In [1]: import numpy as np

In [2]: import numpy.linalg as la

In [3]: np.set_printoptions(precision=2, suppress=True, linewidth=160)

In [4]: K = np.loadtxt("block3.csv", delimiter=",")

In [5]: K
Out[5]: 
array([[ 0.,  0.,  0.,  3.,  2., -3.,  3., -3., -1., -2.,  3., -3., -2.,  3.],
       [-1., 17.,  2.,  3.,  0., -1., -3.,  2.,  2.,  3., -3., -1.,  3.,  1.],
       [ 2., -2.,  3.,  1., -3.,  3., -3.,  2.,  3., -3.,  3.,  1., -3.,  1.],
       [-3.,  3.,  0., 19., -1., -3.,  3.,  3.,  0.,  1.,  0.,  2.,  2., -3.],
       [-2.,  2., -1.,  3., 17., -1.,  3.,  2.,  1.,  0.,  1.,  3., -1.,  3.],
       [-3.,  2.,  2.,  2.,  2., 18., -1.,  2.,  0., -2., -2., -3.,  2.,  0.],
       [-1., -2.,  3.,  1.,  1., -1., 37., -3., -1.,  3., -1.,  3.,  2., -2.],
       [-3.,  2., -2., -2., -1.,  3.,  0., 58., -2., -3., -1.,  3.,  2.,  1.],
       [ 0.,  0.,  1.,  0.,  2.,  2.,  3., -3., 43.,  3.,  0.,  2., -1.,  0.],
       [ 1., -1., -1.,  0.,  1.,  1.,  3.,  0.,  2., 63.,  3.,  0., -3.,  0.],
       [ 3., -1.,  2., -2.,  1.,  0., -2., -2.,  0., -3., 63., -2., -1.,  3.],
       [ 1.,  0.,  0., -3., -2., -1.,  0.,  2.,  3.,  3., -2.,  1.,  2.,  3.],
       [ 2.,  2., -1.,  3., -3., -3., -3.,  0.,  2.,  1.,  0., -3., 41., -2.],
       [ 2., -3.,  2., -1.,  1.,  0.,  1.,  1., -2.,  2.,  1.,  1.,  3., 59.]])

In [6]: other = K / la.norm(K, axis=1, keepdims=True)

In [7]: gram = other @ other.T

In [8]: (gram - 2 * np.eye(14)).round(6).argmax(axis=1)
Out[8]: array([10,  3, 10,  1,  0,  2,  0, 11, 11, 11,  0, 13, 11, 11])

In [9]: np.round(np.degrees(np.arccos(np.clip(gram[7, 1], -1, 1))), 2)
Out[9]: np.float64(82.97)

In [10]: la.norm(other, axis=1)
Out[10]: array([1., 1., 1., 1., 1., 1., 1., 1., 1., 1., 1., 1., 1., 1.])

In [11]: gram[7]
Out[11]: array([-0.38,  0.12,  0.2 ,  0.12,  0.1 ,  0.16, -0.08,  1.  , -0.1 , -0.05, -0.05,  0.27,  0.02,  0.03])

In [12]: other = np.array([[-2, 0, 1],
    ...:     [1, 2, 1],
    ...:     [-2, -2, 1],
    ...:     [2, 0, 0],
    ...:     [0, 2, -1],
    ...:     [-2, 0, 0],
    ...:     [0, 2, 0],
    ...:     [1, -2, -2],
    ...:     [1, -2, 1],
    ...:     [-2, 0, 1],
    ...:     [0, -2, -1],
    ...:     [2, 2, 0],
    ...:     [0, 2, 1],
    ...:     [-1, 0, 1]])

In [13]: other.T @ K.T
Out[13]: 
array([[   3.,   18.,   -4.,   61.,   22.,  -28.,   -4.,   69.,   32., -127.,  -18.,   -8.,    8.,  -75.],
       [   2.,   26.,  -42.,   12.,   42.,    0.,   86.,  -94.,  -70.,   -8., -136.,   -4.,   66.,    2.],
       [  -1.,   26.,   -3.,   -5.,  -20.,   -3.,    8., -119.,   50.,   57.,  -57.,   12.,   48.,   59.]])

In [14]: K @ other
Out[14]: 
array([[   3.,    2.,   -1.],
       [  18.,   26.,   26.],
       [  -4.,  -42.,   -3.],
       [  61.,   12.,   -5.],
       [  22.,   42.,  -20.],
       [ -28.,    0.,   -3.],
       [  -4.,   86.,    8.],
       [  69.,  -94., -119.],
       [  32.,  -70.,   50.],
       [-127.,   -8.,   57.],
       [ -18., -136.,  -57.],
       [  -8.,   -4.,   12.],
       [   8.,   66.,   48.],
       [ -75.,    2.,   59.]])

In [15]: np.einsum("ik,kj->ji", K, other)
Out[15]: 
array([[   3.,   18.,   -4.,   61.,   22.,  -28.,   -4.,   69.,   32., -127.,  -18.,   -8.,    8.,  -75.],
       [   2.,   26.,  -42.,   12.,   42.,    0.,   86.,  -94.,  -70.,   -8., -136.,   -4.,   66.,    2.],
       [  -1.,   26.,   -3.,   -5.,  -20.,   -3.,    8., -119.,   50.,   57.,  -57.,   12.,   48.,   59.]])

In [16]: la.matrix_rank(K @ other)
Out[16]: np.int64(3)

In [17]: la.matrix_rank(np.vstack([K, other.T]))
Out[17]: np.int64(14)

In [18]: np.einsum("ik,kj->ij", K, other)
Out[18]: 
array([[   3.,    2.,   -1.],
       [  18.,   26.,   26.],
       [  -4.,  -42.,   -3.],
       [  61.,   12.,   -5.],
       [  22.,   42.,  -20.],
       [ -28.,    0.,   -3.],
       [  -4.,   86.,    8.],
       [  69.,  -94., -119.],
       [  32.,  -70.,   50.],
       [-127.,   -8.,   57.],
       [ -18., -136.,  -57.],
       [  -8.,   -4.,   12.],
       [   8.,   66.,   48.],
       [ -75.,    2.,   59.]])

In [19]: Uu, s, VT = la.svd(K)

In [20]: np.argmax(s[:-1] / (s[1:] + 1e-6)) + 1
Out[20]: np.int64(13)

In [21]: other = Uu[:, :13] @ np.diag(s[:13]) @ VT[:13]

In [22]: np.round(la.norm(K - other, 2), 2), round(float(s[13]), 2)
Out[22]: (np.float64(0.14), 0.14)

In [23]: la.matrix_rank(K, rtol=0.05)
Out[23]: np.int64(12)

In [24]: np.round(la.norm(K - other) / la.norm(K), 2)
Out[24]: np.float64(0.0)

In [25]: r0 = np.array([7, 9, 6, 8, 4, 6, 7, 7, 1, 0, 6, 3, 7, 2])

In [26]: other = K + np.outer(r0, np.eye(14)[4])

In [27]: la.matrix_rank(other - K)
Out[27]: np.int64(1)

In [28]: la.matrix_rank(la.inv(other) - la.inv(K), tol=1e-8)
Out[28]: np.int64(1)

In [29]: np.round(la.det(other) / la.det(K), 2), np.round(1 + la.solve(K, r0)[4], 2)
Out[29]: (np.float64(1.52), np.float64(1.52))

In [30]: other = np.inv(K)
AttributeError: module 'numpy' has no attribute 'inv'


In [31]: other = la.inv(K)

In [32]: round(float(la.slogdet(K)[0]), 2)
Out[32]: 1.0

In [33]: arr = np.diag(20 * np.array([1, 2, 1, 0, 2, 3, 0, 2])) + np.array([[5, 3, 5, 2, 3, 1, 4, 2],
    ...:     [5, 3, 5, 2, 5, 0, 4, 2],
    ...:     [2, 2, 5, 1, 5, 0, 0, 5],
    ...:     [0, 2, 3, 4, 0, 4, 0, 4],
    ...:     [3, 5, 2, 5, 2, 3, 1, 0],
    ...:     [2, 2, 3, 1, 5, 5, 3, 1],
    ...:     [2, 4, 1, 0, 2, 2, 3, 3],
    ...:     [3, 2, 2, 1, 0, 0, 5, 3]])

In [34]: arr
Out[34]: 
array([[25,  3,  5,  2,  3,  1,  4,  2],
       [ 5, 43,  5,  2,  5,  0,  4,  2],
       [ 2,  2, 25,  1,  5,  0,  0,  5],
       [ 0,  2,  3,  4,  0,  4,  0,  4],
       [ 3,  5,  2,  5, 42,  3,  1,  0],
       [ 2,  2,  3,  1,  5, 65,  3,  1],
       [ 2,  4,  1,  0,  2,  2,  3,  3],
       [ 3,  2,  2,  1,  0,  0,  5, 43]])

In [35]: other = arr / np.sqrt((arr ** 2).mean(axis=1, keepdims=True))

In [36]: other[3]
Out[36]: array([0.  , 0.72, 1.09, 1.45, 0.  , 1.45, 0.  , 1.45])

In [37]: np.allclose(arr, arr.T)
Out[37]: False

In [38]: np.allclose(arr @ arr.T, arr.T @ arr)
Out[38]: False

In [39]: la.matrix_power(arr, 2)
Out[39]: 
array([[ 675,  255,  288,   87,  254,  115,  140,  188],
       [ 379, 1923,  389,  136,  473,   36,  219,  227],
       [ 140,  179,  668,   67,  351,   21,   46,  352],
       [  36,  116,  117,   31,   45,  276,   40,  211],
       [ 238,  458,  199,  251, 1825,  346,   86,   52],
       [ 220,  269,  308,  106,  572, 4252,  230,  144],
       [  97,  212,   74,   28,  131,  144,   56,  157],
       [ 228,  207,  169,   59,   39,   17,  250, 1888]])

In [40]: np.sort(np.abs(la.eigvals(arr)))
Out[40]: array([ 1.84,  4.02, 22.53, 24.92, 36.56, 42.85, 50.9 , 66.38])

In [41]: (arr + arr.T) / 2
Out[41]: 
array([[25. ,  4. ,  3.5,  1. ,  3. ,  1.5,  3. ,  2.5],
       [ 4. , 43. ,  3.5,  2. ,  5. ,  1. ,  4. ,  2. ],
       [ 3.5,  3.5, 25. ,  2. ,  3.5,  1.5,  0.5,  3.5],
       [ 1. ,  2. ,  2. ,  4. ,  2.5,  2.5,  0. ,  2.5],
       [ 3. ,  5. ,  3.5,  2.5, 42. ,  4. ,  1.5,  0. ],
       [ 1.5,  1. ,  1.5,  2.5,  4. , 65. ,  2.5,  0.5],
       [ 3. ,  4. ,  0.5,  0. ,  1.5,  2.5,  3. ,  4. ],
       [ 2.5,  2. ,  3.5,  2.5,  0. ,  0.5,  4. , 43. ]])

In [42]: arr.inv()
AttributeError: 'numpy.ndarray' object has no attribute 'inv'
